$ python -q
>>> import numpy as np
>>> from numpy import linalg as LA
>>> np.set_printoptions(precision=4, suppress=True, linewidth=140)
>>> def rnd(a):
...     return np.round(a, 4) + 0
... 
>>> M = np.loadtxt("test3.csv", delimiter=",")
>>> M
array([[ 1.1051, -1.1382, -2.101 ,  0.3017, -1.8762, -0.688 ,  0.1998, -0.7126,  0.59  ,  1.4471,  0.0415, -2.1544, -0.6469],
       [ 0.1395,  0.1975, -0.0695, -0.0652,  0.1946, -0.2141,  0.1608, -0.0998,  0.2513,  0.3963,  0.0073, -0.1764,  0.5709],
       [-1.484 ,  1.447 ,  2.8833, -0.4416,  2.4946,  1.0117, -0.2498,  1.2151, -0.7513, -1.9206, -0.09  ,  2.8978,  0.601 ],
       [-0.0491, -0.1249, -0.0661,  0.0829, -0.1799,  0.1042, -0.0869, -0.0859, -0.1742, -0.2502,  0.0269,  0.0267, -0.2815],
       [-0.9852,  0.2336,  1.3106,  0.0203,  0.5971,  0.7979, -0.5665,  0.3722, -1.0195, -1.8421, -0.0188,  1.669 , -0.7584],
       [-1.5997,  1.3499,  2.9985, -0.4454,  2.4231,  1.1108, -0.3859,  1.3458, -0.8858, -2.1079, -0.1187,  3.0877,  0.252 ]])
>>> Uu, s, Vt = LA.svd(M, full_matrices=False)
>>> rnd(Uu.T @ M @ Vt.T)
array([[10.    ,  0.    ,  0.    ,  0.    ,  0.    ,  0.    ],
       [ 0.    ,  2.    ,  0.    ,  0.    ,  0.    ,  0.    ],
       [ 0.    ,  0.    ,  0.4   ,  0.    ,  0.    ,  0.    ],
       [ 0.    ,  0.    ,  0.    ,  0.08  ,  0.    ,  0.    ],
       [ 0.    ,  0.    ,  0.    ,  0.    ,  0.016 ,  0.    ],
       [ 0.    ,  0.    ,  0.    ,  0.    ,  0.    ,  0.0032]])
>>> np.abs(Uu[:, 0]).round(6).argmax()
np.int64(5)
>>> np.allclose(Uu * s @ Vt, M)
True
>>> rnd(Uu.T @ Uu)
array([[1., 0., 0., 0., 0., 0.],
       [0., 1., 0., 0., 0., 0.],
       [0., 0., 1., 0., 0., 0.],
       [0., 0., 0., 1., 0., 0.],
       [0., 0., 0., 0., 1., 0.],
       [0., 0., 0., 0., 0., 1.]])
>>> rnd(s / s[0])
array([1.    , 0.2   , 0.04  , 0.008 , 0.0016, 0.0003])
>>> t3 = np.stack([M, -1 * M, M[::-1]])
>>> rnd(LA.norm(t3, axis=(1, 2)))
array([10.2062, 10.2062, 10.2062])
>>> t3.shape
(3, 6, 13)
>>> LA.matrix_rank(t3)
array([6, 6, 6])
>>> rnd(np.einsum("bij,cij->bc", t3, t3))
array([[ 104.1671, -104.1671,  -57.6047],
       [-104.1671,  104.1671,   57.6047],
       [ -57.6047,   57.6047,  104.1671]])
>>> (t3 @ M.T).shape
(3, 6, 6)
>>> W0 = np.loadtxt("sample5.csv", delimiter=",")
>>> rnd(W0)
array([[ 1.    ,  0.    ,  0.    ,  0.    ,  0.    ,  0.    ],
       [ 0.    ,  0.309 ,  0.9511,  0.    ,  0.    ,  0.    ],
       [ 0.    , -0.9511,  0.309 ,  0.    ,  0.    ,  0.    ],
       [ 0.    ,  0.    ,  0.    ,  1.    ,  0.    ,  0.    ],
       [ 0.    ,  0.    ,  0.    ,  0.    ,  1.    ,  0.    ],
       [ 0.    ,  0.    ,  0.    ,  0.    ,  0.    ,  1.    ]])
>>> ang = np.radians(36)
>>> R = np.eye(6)
>>> R[0, 0] = R[4, 4] = np.cos(ang)
>>> R[0, 4], R[4, 0] = -np.sin(ang), np.sin(ang)
>>> rnd(R)
array([[ 0.809 ,  0.    ,  0.    ,  0.    , -0.5878,  0.    ],
       [ 0.    ,  1.    ,  0.    ,  0.    ,  0.    ,  0.    ],
       [ 0.    ,  0.    ,  1.    ,  0.    ,  0.    ,  0.    ],
       [ 0.    ,  0.    ,  0.    ,  1.    ,  0.    ,  0.    ],
       [ 0.5878,  0.    ,  0.    ,  0.    ,  0.809 ,  0.    ],
       [ 0.    ,  0.    ,  0.    ,  0.    ,  0.    ,  1.    ]])
>>> other = W0 @ R.T
>>> np.allclose(LA.norm(W0, axis=1), LA.norm(other, axis=1))
True
>>> rnd(other)
array([[ 0.809 ,  0.    ,  0.    ,  0.    ,  0.5878,  0.    ],
       [ 0.    ,  0.309 ,  0.9511,  0.    ,  0.    ,  0.    ],
       [ 0.    , -0.9511,  0.309 ,  0.    ,  0.    ,  0.    ],
       [ 0.    ,  0.    ,  0.    ,  1.    ,  0.    ,  0.    ],
       [-0.5878,  0.    ,  0.    ,  0.    ,  0.809 ,  0.    ],
       [ 0.    ,  0.    ,  0.    ,  0.    ,  0.    ,  1.    ]])
>>> rnd(W0.T @ W0)
array([[1., 0., 0., 0., 0., 0.],
       [0., 1., 0., 0., 0., 0.],
       [0., 0., 1., 0., 0., 0.],
       [0., 0., 0., 1., 0., 0.],
       [0., 0., 0., 0., 1., 0.],
       [0., 0., 0., 0., 0., 1.]])
>>> rnd(W0 @ W0.T)
array([[1., 0., 0., 0., 0., 0.],
       [0., 1., 0., 0., 0., 0.],
       [0., 0., 1., 0., 0., 0.],
       [0., 0., 0., 1., 0., 0.],
       [0., 0., 0., 0., 1., 0.],
       [0., 0., 0., 0., 0., 1.]])
>>> rnd(LA.pinv(W0))
array([[ 1.    ,  0.    ,  0.    ,  0.    ,  0.    ,  0.    ],
       [ 0.    ,  0.309 , -0.9511,  0.    ,  0.    ,  0.    ],
       [ 0.    ,  0.9511,  0.309 ,  0.    ,  0.    ,  0.    ],
       [ 0.    ,  0.    ,  0.    ,  1.    ,  0.    ,  0.    ],
       [ 0.    ,  0.    ,  0.    ,  0.    ,  1.    ,  0.    ],
       [ 0.    ,  0.    ,  0.    ,  0.    ,  0.    ,  1.    ]])
>>> rnd(LA.svd(W0, compute_uv=False))
array([1., 1., 1., 1., 1., 1.])
>>> rnd(LA.norm(W0, axis=0))
array([1., 1., 1., 1., 1., 1.])
>>> np.count_nonzero(W0)
np.int64(8)
>>> rnd(LA.norm(W0))
np.float64(2.4495)
>>> np.abs(W0).max()
np.float64(1.0)
>>> rnd(W0.mean(axis=0))
array([ 0.1667, -0.107 ,  0.21  ,  0.1667,  0.1667,  0.1667])
>>> rnd(W0.sum(axis=0))
array([ 1.    , -0.642 ,  1.2601,  1.    ,  1.    ,  1.    ])
>>> X = np.loadtxt("a.csv", delimiter=",")
>>> rnd(X)
array([[-0.1826,  0.2035, -0.4454,  0.0551, -0.1412, -0.6284,  0.5466, -0.1011],
       [ 0.4173, -0.4507, -0.2175, -0.4398, -0.6016,  0.06  ,  0.0677, -0.109 ],
       [-0.1565, -0.3428, -0.2999, -0.1528,  0.4036,  0.4316,  0.5139,  0.3626],
       [-0.2869,  0.6631, -0.1011, -0.3522, -0.3637,  0.4521,  0.0488,  0.0686],
       [ 0.1043,  0.0481,  0.4116, -0.0625, -0.2284, -0.2822,  0.1262,  0.8159],
       [-0.2087, -0.0285, -0.0581, -0.7523,  0.3668, -0.3619, -0.3462,  0.0311],
       [-0.313 , -0.1781, -0.5617,  0.2936, -0.2235, -0.0133, -0.5299,  0.3711],
       [-0.7303, -0.4042,  0.4072, -0.0138, -0.2938, -0.0099,  0.1168, -0.193 ]])
>>> rng = np.random.default_rng(26925)
>>> lab = rng.permutation(8)
>>> lab
array([0, 5, 2, 1, 6, 7, 4, 3])
>>> other = X[lab][:, lab]
>>> rnd(np.trace(other))
np.float64(-2.5986)
>>> r0 = np.array([0, 1])
>>> rnd(np.correlate(X[3], X[1], "full"))
array([ 0.0313, -0.0917,  0.0387,  0.2439, -0.263 , -0.2634,  0.2449,  0.    ,  0.2944, -0.0285, -0.1441, -0.3963,  0.1517, -0.0106,
        0.0286])
>>> np.polyval(r0, X[3])
array([1., 1., 1., 1., 1., 1., 1., 1.])
>>> rnd(np.array([np.convolve(row, r0, "same") for row in X]))
array([[ 0.    , -0.1826,  0.2035, -0.4454,  0.0551, -0.1412, -0.6284,  0.5466],
       [ 0.    ,  0.4173, -0.4507, -0.2175, -0.4398, -0.6016,  0.06  ,  0.0677],
       [ 0.    , -0.1565, -0.3428, -0.2999, -0.1528,  0.4036,  0.4316,  0.5139],
       [ 0.    , -0.2869,  0.6631, -0.1011, -0.3522, -0.3637,  0.4521,  0.0488],
       [ 0.    ,  0.1043,  0.0481,  0.4116, -0.0625, -0.2284, -0.2822,  0.1262],
       [ 0.    , -0.2087, -0.0285, -0.0581, -0.7523,  0.3668, -0.3619, -0.3462],
       [ 0.    , -0.313 , -0.1781, -0.5617,  0.2936, -0.2235, -0.0133, -0.5299],
       [ 0.    , -0.7303, -0.4042,  0.4072, -0.0138, -0.2938, -0.0099,  0.1168]])
>>> lab = rng.permutation(8)
>>> other = X[:, lab] * rng.choice([-1, 1], 8)
>>> rnd(other)
array([[-0.1826,  0.1011, -0.6284, -0.0551, -0.2035,  0.4454,  0.1412, -0.5466],
       [ 0.4173,  0.109 ,  0.06  ,  0.4398,  0.4507,  0.2175,  0.6016, -0.0677],
       [-0.1565, -0.3626,  0.4316,  0.1528,  0.3428,  0.2999, -0.4036, -0.5139],
       [-0.2869, -0.0686,  0.4521,  0.3522, -0.6631,  0.1011,  0.3637, -0.0488],
       [ 0.1043, -0.8159, -0.2822,  0.0625, -0.0481, -0.4116,  0.2284, -0.1262],
       [-0.2087, -0.0311, -0.3619,  0.7523,  0.0285,  0.0581, -0.3668,  0.3462],
       [-0.313 , -0.3711, -0.0133, -0.2936,  0.1781,  0.5617,  0.2235,  0.5299],
       [-0.7303,  0.193 , -0.0099,  0.0138,  0.4042, -0.4072,  0.2938, -0.1168]])
>>> Uu, _, Vt = LA.svd(X.T @ other)
>>> lab
array([0, 7, 5, 3, 1, 2, 4, 6])
>>> K = np.array([[-1.0, 1.0, 0.0, 0.0, 0.0, 0.0, 0.0, 0.0],
...     [0.0, -1.0, 1.0, 0.0, 0.0, 0.0, 0.0, 0.0],
...     [0.0, 0.0, -1.0, 1.0, 0.0, 0.0, 0.0, 0.0],
...     [0.0, 0.0, 0.0, -1.0, 1.0, 0.0, 0.0, 0.0],
...     [0.0, 0.0, 0.0, 0.0, -1.0, 1.0, 0.0, 0.0],
...     [0.0, 0.0, 0.0, 0.0, 0.0, -1.0, 1.0, 0.0],
...     [0.0, 0.0, 0.0, 0.0, 0.0, 0.0, -1.0, 1.0],
...     [0.0, 0.0, 0.0, 0.0, 0.0, 0.0, 0.0, -1.0]])
>>> ang = np.radians(36)
>>> R = np.eye(8)
>>> R[5, 5] = R[6, 6] = np.cos(ang)
>>> R[5, 6], R[6, 5] = -np.sin(ang), np.sin(ang)
>>> rnd(R)
array([[ 1.    ,  0.    ,  0.    ,  0.    ,  0.    ,  0.    ,  0.    ,  0.    ],
       [ 0.    ,  1.    ,  0.    ,  0.    ,  0.    ,  0.    ,  0.    ,  0.    ],
       [ 0.    ,  0.    ,  1.    ,  0.    ,  0.    ,  0.    ,  0.    ,  0.    ],
       [ 0.    ,  0.    ,  0.    ,  1.    ,  0.    ,  0.    ,  0.    ,  0.    ],
       [ 0.    ,  0.    ,  0.    ,  0.    ,  1.    ,  0.    ,  0.    ,  0.    ],
       [ 0.    ,  0.    ,  0.    ,  0.    ,  0.    ,  0.809 , -0.5878,  0.    ],
       [ 0.    ,  0.    ,  0.    ,  0.    ,  0.    ,  0.5878,  0.809 ,  0.    ],
       [ 0.    ,  0.    ,  0.    ,  0.    ,  0.    ,  0.    ,  0.    ,  1.    ]])
>>> other = K @ R.T
>>> rnd(LA.det(R)), rnd(np.trace(R))
(np.float64(1.0), np.float64(7.618))
>>> rnd(np.abs(other - K).max(axis=0))
array([0.    , 0.    , 0.    , 0.    , 0.    , 0.5878, 0.7788, 0.    ])
>>> np.allclose(K @ K.T, other @ other.T)
True
>>> rnd(other)
array([[-1.    ,  1.    ,  0.    ,  0.    ,  0.    ,  0.    ,  0.    ,  0.    ],
       [ 0.    , -1.    ,  1.    ,  0.    ,  0.    ,  0.    ,  0.    ,  0.    ],
       [ 0.    ,  0.    , -1.    ,  1.    ,  0.    ,  0.    ,  0.    ,  0.    ],
       [ 0.    ,  0.    ,  0.    , -1.    ,  1.    ,  0.    ,  0.    ,  0.    ],
       [ 0.    ,  0.    ,  0.    ,  0.    , -1.    ,  0.809 ,  0.5878,  0.    ],
       [ 0.    ,  0.    ,  0.    ,  0.    ,  0.    , -1.3968,  0.2212,  0.    ],
       [ 0.    ,  0.    ,  0.    ,  0.    ,  0.    ,  0.5878, -0.809 ,  1.    ],
       [ 0.    ,  0.    ,  0.    ,  0.    ,  0.    ,  0.    ,  0.    , -1.    ]])
>>> rnd(LA.svd(K, compute_uv=False)), rnd(LA.svd(other, compute_uv=False))
(array([1.9659, 1.8649, 1.7004, 1.478 , 1.2053, 0.8915, 0.5473, 0.1845]), array([1.9659, 1.8649, 1.7004, 1.478 , 1.2053, 0.8915, 0.5473, 0.1845]))
>>> np.prod(np.diag(K)), rnd(LA.det(K))
(np.float64(1.0), np.float64(1.0))
>>> LA.matrix_rank(K - K[0, 0] * np.eye(8))
np.int64(7)
>>> rnd(np.sort(LA.eigvals(K)))
array([-1., -1., -1., -1., -1., -1., -1., -1.])
>>> [int(LA.matrix_rank(LA.matrix_power(K, p))) for p in range(1, 9)]
[8, 8, 8, 8, 8, 8, 8, 8]
>>> other = K[0, 0] * K[1:] - np.outer(K[1:, 0], K[0])
>>> other
array([[ 0.,  1., -1., -0., -0., -0., -0., -0.],
       [ 0., -0.,  1., -1., -0., -0., -0., -0.],
       [ 0., -0., -0.,  1., -1., -0., -0., -0.],
       [ 0., -0., -0., -0.,  1., -1., -0., -0.],
       [ 0., -0., -0., -0., -0.,  1., -1., -0.],
       [ 0., -0., -0., -0., -0., -0.,  1., -1.],
       [ 0., -0., -0., -0., -0., -0., -0.,  1.]])
>>> K[:, 0] / K[0, 0]
array([ 1., -0., -0., -0., -0., -0., -0., -0.])
>>> LA.matrix_rank(other), LA.matrix_rank(K)
(np.int64(7), np.int64(8))
>>> np.flatnonzero(~other.round(6).any(axis=1))
array([], dtype=int64)
